>>> import numpy as np
>>> np.set_printoptions(precision=2, suppress=True, linewidth=160, legacy="1.25")
>>> arr = np.load("run9.npy")
>>> arr
array([[-1.98,  1.61, -1.75,  4.68, -0.22, -0.89],
       [ 4.98,  0.09,  0.56,  0.42,  4.41,  0.5 ],
       [ 4.13,  3.06,  1.15, -5.79,  2.98,  7.02],
       [ 0.2 ,  1.57, -2.12,  3.49,  2.32,  1.69],
       [ 3.19,  7.66,  7.37, -3.57, -4.18,  0.44],
       [ 1.98, -1.38,  1.26,  1.44,  0.72, -4.73],
       [-0.11, -1.93, -5.23,  7.78,  5.12, -0.69],
       [ 2.12, -0.98, -4.63,  4.6 ,  6.75,  2.97],
       [ 5.67, -1.27,  1.66,  1.13,  4.01, -2.98],
       [-1.57, -3.01, -6.12,  3.59,  4.55,  1.63],
       [ 0.24,  5.92,  3.13,  4.18, -2.89, -2.02],
       [ 6.88,  4.53,  6.71, -0.6 ,  0.18, -2.28],
       [-1.86,  0.92, -3.4 ,  0.98,  1.54,  3.63],
       [ 5.46, -2.23, -1.74,  9.92,  7.21, -5.06],
       [ 1.3 ,  6.77,  5.79, -7.5 , -4.49,  3.65],
       [-0.04, -2.43, -2.27,  3.8 ,  2.23, -3.13],
       [-0.89, -3.72, -6.82,  9.8 ,  5.93, -2.15],
       [ 2.56,  0.06,  2.99, -2.35, -0.43, -2.78],
       [ 1.01, -0.31, -2.06, -2.2 ,  3.08,  3.89],
       [ 1.34, -0.15, -0.21,  4.85,  1.55, -3.72],
       [ 6.07,  0.11,  0.63,  4.64,  5.45, -1.97],
       [ 4.05,  6.76,  5.53, -2.56, -1.47,  2.07],
       [ 0.67, -1.04, -2.93, -1.22,  3.6 ,  3.53],
       [ 3.  ,  1.88,  3.35, -6.03, -0.35,  1.68],
       [-1.66,  1.36, -0.26, -4.35, -1.41,  3.04],
       [-1.13,  2.5 ,  1.37, -7.64, -2.5 ,  4.43]])
>>> # rows and columns are dependent
>>> dist = np.linalg.norm(arr[:, None] - arr[None], axis=-1)
>>> dist[23].round(6).argsort(kind="stable")[:4]
array([23, 25, 17, 24])
>>> np.unravel_index(dist.round(6).argmax(), dist.shape)
(14, 16)
>>> dist.mean(axis=1).argmax()
14
>>> dist.shape
(26, 26)
>>> dist[:5, :5]
array([[ 0.  ,  9.88, 15.18,  4.41, 15.23],
       [ 9.88,  0.  ,  9.64,  6.89, 14.02],
       [15.18,  9.64,  0.  , 11.97, 12.66],
       [ 4.41,  6.89, 11.97,  0.  , 15.16],
       [15.23, 14.02, 12.66, 15.16,  0.  ]])
>>> (dist + 1e9 * np.eye(26)).round(6).argmin(axis=1)
array([ 3,  8, 23, 12, 21, 19, 16,  9,  1,  6,  0, 21,  3, 20,  4, 19,  6,  5, 22, 15,  8,  4, 18, 25, 25, 24])
>>> np.linalg.matrix_rank(dist ** 2)
6
>>> t3 = np.stack([arr, 3 * arr, arr[::-1]])
>>> t3.shape
(3, 26, 6)
>>> np.einsum("bij,cij->bc", t3, t3)
array([[ 2158.37,  6475.1 ,   941.66],
       [ 6475.1 , 19425.29,  2824.99],
       [  941.66,  2824.99,  2158.37]])
>>> np.linalg.matrix_rank(t3)
array([5, 5, 5])
>>> left, sigma, VT = np.linalg.svd(arr, full_matrices=False)
>>> left.shape, sigma.shape, VT.shape
((26, 6), (6,), (6, 6))
>>> np.round(VT @ VT.T, 2) + 0
array([[1., 0., 0., 0., 0., 0.],
       [0., 1., 0., 0., 0., 0.],
       [0., 0., 1., 0., 0., 0.],
       [0., 0., 0., 1., 0., 0.],
       [0., 0., 0., 0., 1., 0.],
       [0., 0., 0., 0., 0., 1.]])
>>> np.round(np.sqrt((sigma ** 2).sum()), 2), np.round(np.linalg.norm(arr), 2)
(46.46, 46.46)
>>> sigma.round(2) + 0
array([35.21, 21.63, 17.56, 11.77,  1.92,  0.  ])
>>> (sigma > 1e-8).sum()
5
>>> np.round(left.T @ arr @ VT.T, 2) + 0
array([[35.21,  0.  ,  0.  ,  0.  ,  0.  ,  0.  ],
       [ 0.  , 21.63,  0.  ,  0.  ,  0.  ,  0.  ],
       [ 0.  ,  0.  , 17.56,  0.  ,  0.  ,  0.  ],
       [ 0.  ,  0.  ,  0.  , 11.77,  0.  ,  0.  ],
       [ 0.  ,  0.  ,  0.  ,  0.  ,  1.92,  0.  ],
       [ 0.  ,  0.  ,  0.  ,  0.  ,  0.  ,  0.  ]])
>>> J = np.loadtxt("block13.csv", delimiter=",")
>>> J
array([[-0.6 , -0.01,  0.15, -0.63,  0.33, -0.32,  0.09],
       [-0.63, -0.38, -0.22,  0.31,  0.08,  0.48, -0.29],
       [ 0.  ,  0.38, -0.81,  0.03,  0.25, -0.27, -0.26],
       [ 0.4 , -0.3 ,  0.16,  0.01,  0.81,  0.06, -0.26],
       [ 0.2 , -0.24, -0.04, -0.52, -0.4 ,  0.04, -0.69],
       [ 0.13, -0.74, -0.41, -0.05, -0.11, -0.31,  0.4 ],
       [ 0.17,  0.12, -0.29, -0.48,  0.1 ,  0.7 ,  0.37]])
>>> rng = np.random.default_rng(2883)
>>> lab = rng.permutation(7)
>>> lab
array([4, 0, 6, 1, 2, 3, 5])
>>> M2 = J[lab][:, lab]
>>> np.diag(M2)
array([-0.4 , -0.6 ,  0.37, -0.38, -0.81,  0.01, -0.31])
>>> round(np.trace(M2), 2)
-2.11
